% ipython --no-banner

In [1]: import numpy as np

In [2]: from numpy import linalg as LA

In [3]: np.set_printoptions(precision=2, suppress=True, linewidth=140)

In [4]: data = np.loadtxt("x.csv", delimiter=",")

In [5]: data
Out[5]: 
array([[  7.19,  17.68,  -5.96],
       [-15.12,  -5.23,  12.  ],
       [-12.12,  -0.3 ,  15.91],
       [-11.48,  14.72,   7.17],
       [  4.33,   3.44, -19.22],
       [ -8.48, -14.07,  11.41],
       [  2.58,   7.77,  18.25],
       [-19.92,  -1.15,  -1.37],
       [  3.91, -12.35,  15.24],
       [ 13.7 ,  -1.95, -14.44],
       [ 18.47,  -7.35,   2.18],
       [ -0.26, -18.09,   8.52],
       [ 18.98,  -4.19,   4.69],
       [-17.07,  -0.97,  10.37],
       [ -4.89, -19.39,  -0.26],
       [-15.83,  -9.63,  -7.54],
       [-10.82,   4.05, -16.33],
       [-17.42,  -9.19,  -3.46],
       [-19.05,  -4.95,  -3.52]])

In [6]: P = data @ LA.solve(data.T @ data, data.T)

In [7]: P @ data[:, 1]
Out[7]: 
array([ 17.68,  -5.23,  -0.3 ,  14.72,   3.44, -14.07,   7.77,  -1.15, -12.35,  -1.95,  -7.35, -18.09,  -4.19,  -0.97, -19.39,  -9.63,
         4.05,  -9.19,  -4.95])

In [8]: np.diag(P)
Out[8]: array([0.16, 0.12, 0.15, 0.21, 0.16, 0.14, 0.22, 0.13, 0.17, 0.15, 0.15, 0.18, 0.14, 0.12, 0.2 , 0.16, 0.17, 0.14, 0.13])

In [9]: x0 = np.array([-1, 9, 1])

In [10]: y = data @ x0

In [11]: LA.solve(data.T @ data, data.T @ y)
Out[11]: array([-1.,  9.,  1.])

In [12]: np.round(LA.pinv(data) @ data, 2) + 0
Out[12]: 
array([[1., 0., 0.],
       [0., 1., 0.],
       [0., 0., 1.]])

In [13]: rng = np.random.default_rng(10585)

In [14]: y = y + 0.3 * rng.normal(size=19)

In [15]: y
Out[15]: 
array([ 146.23,  -19.19,   25.51,  151.89,    7.14, -106.81,   85.43,    7.83,  -99.81,  -45.86,  -82.76, -153.98,  -52.11,   18.71,
       -169.78,  -78.39,   31.18,  -69.11,  -29.15])

In [16]: b, *_ = LA.lstsq(data, y)

In [17]: [round(float(LA.norm(LA.solve(data.T @ data + lam * np.eye(3), data.T @ y))), 2) for lam in (0, 1, 10, 100)]
Out[17]: [9.12, 9.12, 9.07, 8.63]

In [18]: np.round(data.T @ (y - data @ b), 2) + 0
Out[18]: array([0., 0., 0.])

In [19]: b.round()
Out[19]: array([-1.,  9.,  1.])

In [20]: K = np.load("test17.npy")

In [21]: K
Out[21]: 
array([[4., 3.],
       [3., 4.]])

In [22]: # equal to its transpose

In [23]: other = K[0, 0] * K[1:] - np.outer(K[1:, 0], K[0])

In [24]: other
Out[24]: array([[0., 7.]])

In [25]: K[:, 0] / K[0, 0]
Out[25]: array([1.  , 0.75])

In [26]: np.flatnonzero(~other.round(6).any(axis=1))
Out[26]: array([], dtype=int64)

In [27]: LA.matrix_rank(other), LA.matrix_rank(K)
Out[27]: (np.int64(1), np.int64(2))

In [28]: evals, V = LA.eigh(K)

In [29]: x0 = np.array([-2, 1])

In [30]: V * np.abs(evals) @ V.T
Out[30]: 
array([[4., 3.],
       [3., 4.]])

In [31]: V * np.maximum(evals, 0) @ V.T
Out[31]: 
array([[4., 3.],
       [3., 4.]])

In [32]: LA.eigvalsh(K[1:, 1:])
Out[32]: array([4.])

In [33]: (np.sign(V[:, -1].round(6)) == np.sign(V[0, -1].round(6))).astype(int)
Out[33]: array([1, 1])

In [34]: X = np.loadtxt("m.csv", delimiter=",")

In [35]: X
Out[35]: 
array([[ 1.68, -8.42, -5.13],
       [ 1.39, -8.3 , -5.4 ],
       [-7.07,  3.26, -6.28],
       [ 7.11, -3.62,  6.03],
       [-6.49,  7.33, -2.02],
       [ 3.94,  3.8 ,  8.37],
       [ 6.9 , -6.44,  3.3 ],
       [-6.2 ,  7.74, -1.28],
       [-5.55, -1.24, -8.23],
       [ 4.53, -8.74, -1.74],
       [ 7.13, -5.28,  4.61],
       [ 6.47, -0.89,  7.57],
       [ 6.49, -7.34,  2.  ],
       [ 5.87,  0.58,  8.07],
       [ 3.34,  4.56,  8.25],
       [-5.55, -1.24, -8.23],
       [-4.33, -3.26, -8.4 ],
       [-4.49,  8.75,  1.8 ],
       [ 5.58, -8.3 ,  0.01],
       [ 5.18, -8.52, -0.7 ],
       [ 7.16, -4.63,  5.22],
       [-6.9 ,  6.43, -3.32]])

In [36]: D = LA.norm(X[:, None] - X[None], axis=-1)

In [37]: D[:5, :5]
Out[37]: 
array([[ 0.  ,  0.42, 14.64, 13.3 , 18.02],
       [ 0.42,  0.  , 14.35, 13.61, 17.83],
       [14.64, 14.35,  0.  , 20.  ,  5.92],
       [13.3 , 13.61, 20.  ,  0.  , 19.23],
       [18.02, 17.83,  5.92, 19.23,  0.  ]])

In [38]: LA.norm(X, axis=1)
Out[38]: array([10., 10., 10., 10., 10., 10., 10., 10., 10., 10., 10., 10., 10., 10., 10., 10., 10., 10., 10., 10., 10., 10.])

In [39]: LA.matrix_rank(D ** 2)
Out[39]: np.int64(3)

In [40]: m1 = np.load("out7.npy")

In [41]: m1
Out[41]: 
array([[ 0, -8, -9],
       [-8,  0, -8],
       [-9, -8,  0]])

In [42]: x0 = np.array([-1, 1, 0])

In [43]: LA.norm(m1 @ x0) <= LA.norm(m1, 2) * LA.norm(x0) + 1e-9
Out[43]: np.True_

In [44]: np.sign((m1 @ x0).round(6))
Out[44]: array([-1,  1,  1])

In [45]: labels = rng.permutation(3)

In [46]: other = m1[:, labels] * rng.choice([-1, 1], 3)

In [47]: other
Out[47]: 
array([[-8, -9,  0],
       [ 0, -8, -8],
       [-8,  0, -9]])

In [48]: left, _, vt = LA.svd(m1.T @ other)

In [49]: labels
Out[49]: array([1, 2, 0])

In [50]: np.round(left @ vt, 2) + 0
Out[50]: 
array([[0., 0., 1.],
       [1., 0., 0.],
       [0., 1., 0.]])

In [51]: Q = other.astype(float).copy()

In [52]: for j in range(3):
    ...:     Q[:, j] -= Q[:, :j] @ (Q[:, :j].T @ Q[:, j])
    ...:     Q[:, j] /= LA.norm(Q[:, j])
    ...: 

In [53]: np.round(Q.T @ Q, 2) + 0
Out[53]: 
array([[1., 0., 0.],
       [0., 1., 0.],
       [0., 0., 1.]])

In [54]: np.round(Q.T @ other, 2) + 0
Out[54]: 
array([[11.31,  6.36,  6.36],
       [ 0.  , 10.22,  2.3 ],
       [ 0.  ,  0.  ,  9.96]])

In [55]: evals, V = LA.eigvalsh(m1)
---------------------------------------------------------------------------
ValueError                                Traceback (most recent call last)
Cell In[55], line 1
----> 1 evals, V = LA.eigvalsh(m1)

ValueError: too many values to unpack (expected 2)

In [56]: evals, V = LA.eigh(m1)

In [57]: (evals > 1e-8).sum(), (evals < -1e-8).sum()
Out[57]: (np.int64(2), np.int64(1))

In [58]: LA.eigvalsh(m1 @ m1)
Out[58]: array([ 58.92,  81.  , 278.08])

In [59]: LA.eigvalsh(m1 + 3 * np.eye(3))
Out[59]: array([-13.68,  10.68,  12.  ])

In [60]: np.round(V.T @ m1 @ V, 2) + 0
Out[60]: 
array([[-16.68,   0.  ,   0.  ],
       [  0.  ,   7.68,   0.  ],
       [  0.  ,   0.  ,   9.  ]])

In [61]: x0 = np.array([5, 1, 4])

In [62]: y = m1 @ x0

In [63]: y
Out[63]: array([-44, -72, -53])

In [64]: LA.solve(m1, m1[:, 2])
Out[64]: array([-0., -0.,  1.])

In [65]: LA.solve(m1, y + m1[:, 1])
Out[65]: array([5., 2., 4.])

In [66]: LA.solve(m1, 5 * y)
Out[66]: array([25.,  5., 20.])

In [67]: mat = np.load("case12.npy")

In [68]: mat
Out[68]: 
array([[  1,   1,  -3,   3],
       [  4,   0, -12,   4],
       [  1,   2,  -3,   5],
       [  4,   2, -12,   2]])

In [69]: rk = LA.matrix_rank(mat)

In [70]: rk
Out[70]: np.int64(3)

In [71]: null = LA.svd(mat)[2][rk:].T

In [72]: LA.matrix_rank(mat.T @ mat), LA.matrix_rank(mat @ mat.T)
Out[72]: (np.int64(3), np.int64(3))

In [73]: np.round(null @ null.T, 2) + 0
Out[73]: 
array([[0.9, 0. , 0.3, 0. ],
       [0. , 0. , 0. , 0. ],
       [0.3, 0. , 0.1, 0. ],
       [0. , 0. , 0. , 0. ]])

In [74]: [int(LA.matrix_rank(np.delete(mat, i, axis=0))) for i in range(4)]
Out[74]: [3, 3, 3, 2]

In [75]: null.shape
Out[75]: (4, 1)

In [76]: np.allclose(mat @ null, 0)
Out[76]: True

In [77]: [int(LA.matrix_rank(mat[:, :j + 1])) for j in range(4)]
Out[77]: [1, 2, 2, 3]

In [78]: np.round(mat @ null, 2) + 0
Out[78]: 
array([[0.],
       [0.],
       [0.],
       [0.]])

In [79]: P = np.triu(np.array([[9, 9, -9, -5], [-6, 0, 4, 7], [-4, 0, 4, 5], [4, -3, -4, -7]]), 1) + np.eye(4)

In [80]: other = P @ mat @ LA.inv(P)

In [81]: P @ mat - mat @ P
Out[81]: 
array([[  7., -37., -16.,  -6.],
       [ 32., -14., -60., 114.],
       [ 20.,   1., -59.,  16.],
       [  0., -36.,  28.,  66.]])

In [82]: np.trace(other), np.trace(mat)
Out[82]: (np.float64(0.0), np.int64(0))

In [83]: LA.matrix_rank(other)
Out[83]: np.int64(3)

In [84]: np.abs(np.diag(LA.qr(mat)[1])) > 1e-9
Out[84]: array([ True,  True, False,  True])

In [85]: round(float(np.trace(LA.pinv(mat) @ mat)), 2)
Out[85]: 3.0

In [86]: np.allclose(mat[:-1].T @ LA.lstsq(mat[:-1].T, mat[-1])[0], mat[-1])
Out[86]: False

In [87]: LA.lstsq(mat[:-1].T, mat[-1])[2]
Out[87]: np.int32(2)

In [88]: np.round(mat @ LA.pinv(mat) @ mat, 2) + 0
Out[88]: 
array([[  1.,   1.,  -3.,   3.],
       [  4.,   0., -12.,   4.],
       [  1.,   2.,  -3.,   5.],
       [  4.,   2., -12.,   2.]])

In [89]: def softmax(z):
    ...:     e = np.exp(z - z.max(axis=-1, keepdims=True))
    ...:     return e / e.sum(axis=-1, keepdims=True)
    ...: 

In [90]: np.round(softmax(mat[2] + -2), 2) + 0
Out[90]: array([0.02, 0.05, 0.  , 0.94])

In [91]: softmax(mat).sum(axis=1)
Out[91]: array([1., 1., 1., 1.])

In [92]: np.round(softmax(mat[2]), 2) + 0
Out[92]: array([0.02, 0.05, 0.  , 0.94])

In [93]: S = mat @ mat.T / np.sqrt(4)

In [94]: softmax(S).round(6).argmax(axis=1)
Out[94]: array([1, 1, 1, 1])

In [95]: softmax(S)[2] @ mat
Out[95]: array([  4.  ,   0.09, -12.  ,   3.91])

In [96]: feats = np.loadtxt("block14.csv", delimiter=",")

In [97]: feats
Out[97]: 
array([[ -4. ,  -0.3,  -2.9,   0.3],
       [-14. ,   0.2,  -1.1,   0.2],
       [ -6. ,  -0.6,   0.4,  -0.7]])

In [98]: left, s = LA.svd(feats)
---------------------------------------------------------------------------
ValueError                                Traceback (most recent call last)
Cell In[98], line 1
----> 1 left, s = LA.svd(feats)

ValueError: too many values to unpack (expected 2)

In [99]: left, s, vt = LA.svd(feats, full_matrices=False)

In [100]: np.round(left.T @ feats @ vt.T, 2) + 0
Out[100]: 
array([[15.83,  0.  ,  0.  ],
       [ 0.  ,  2.75,  0.  ],
       [ 0.  ,  0.  ,  0.9 ]])

In [101]: s / s[0]
Out[101]: array([1.  , 0.17, 0.06])

In [102]: feats[2] @ feats[0]
Out[102]: np.float64(22.81)

In [103]: round(LA.norm(feats, "nuc"), 2)
Out[103]: np.float64(19.48)

In [104]: LA.norm(feats, axis=1)
Out[104]: array([ 4.96, 14.05,  6.08])

In [105]: other = feats / LA.norm(feats, axis=1, keepdims=True)

In [106]: G = other @ other.T

In [107]: G[2]
Out[107]: array([0.76, 0.97, 1.  ])

In [108]: (np.abs(G) > 0.9).astype(int)
Out[108]: 
array([[1, 0, 0],
       [0, 1, 1],
       [0, 1, 1]])

In [109]: LA.norm(other, axis=1)
Out[109]: array([1., 1., 1.])

In [110]: (G - 2 * np.eye(3)).round(6).argmax(axis=1)
Out[110]: array([1, 2, 1])

In [111]: np.argwhere(np.triu(np.abs(G) > 0.95, 1))
Out[111]: array([[1, 2]])

In [112]: E = np.load("a.npy")

In [113]: E
Out[113]: 
array([[-3, -3, -3, -1],
       [-1, -2,  2,  0],
       [-1,  2,  2,  0],
       [-2, -3,  0, -1]])

In [114]: (E + E.T) / 2
Out[114]: 
array([[-3. , -2. , -2. , -1.5],
       [-2. , -2. ,  2. , -1.5],
       [-2. ,  2. ,  2. ,  0. ],
       [-1.5, -1.5,  0. , -1. ]])

In [115]: LA.determinant(E)
---------------------------------------------------------------------------
AttributeError                            Traceback (most recent call last)
Cell In[115], line 1
----> 1 LA.determinant(E)

AttributeError: module 'numpy.linalg' has no attribute 'determinant'

In [116]: (E - E.T) / 2
Out[116]: 
array([[ 0. , -1. , -1. ,  0.5],
       [ 1. ,  0. ,  0. ,  1.5],
       [ 1. ,  0. ,  0. ,  0. ],
       [-0.5, -1.5,  0. ,  0. ]])

In [117]: np.allclose(E, E.T)
Out[117]: False

In [118]: other = E[0, 0] * E[1:] - np.outer(E[1:, 0], E[0])

In [119]: other
Out[119]: 
array([[ 0,  3, -9, -1],
       [ 0, -9, -9, -1],
       [ 0,  3, -6,  1]])

In [120]: E[:, 0] / E[0, 0]
Out[120]: array([1.  , 0.33, 0.33, 0.67])

In [121]: np.flatnonzero(~other.round(6).any(axis=1))
Out[121]: array([], dtype=int64)

In [122]: M = np.load("data.npy")

In [123]: M
Out[123]: 
array([[0, 1, 2],
       [0, 3, 8],
       [0, 0, 9]])

In [124]: left, s, vt = LA.svd(M)

In [125]: V = vt[:(s > 1e-8).sum()]

In [126]: x0 = M[0] + -2 * M[2] + rng.integers(2) * np.eye(3)[1]

In [127]: x0
Out[127]: array([  0.,   2., -16.])

In [128]: np.round(LA.norm(x0 - V.T @ V @ x0), 2)
Out[128]: np.float64(0.0)

In [129]: LA.matrix_rank(np.vstack([M, x0]))
Out[129]: np.int64(2)

In [130]: np.round(V.T @ V, 2) + 0
Out[130]: 
array([[0., 0., 0.],
       [0., 1., 0.],
       [0., 0., 1.]])
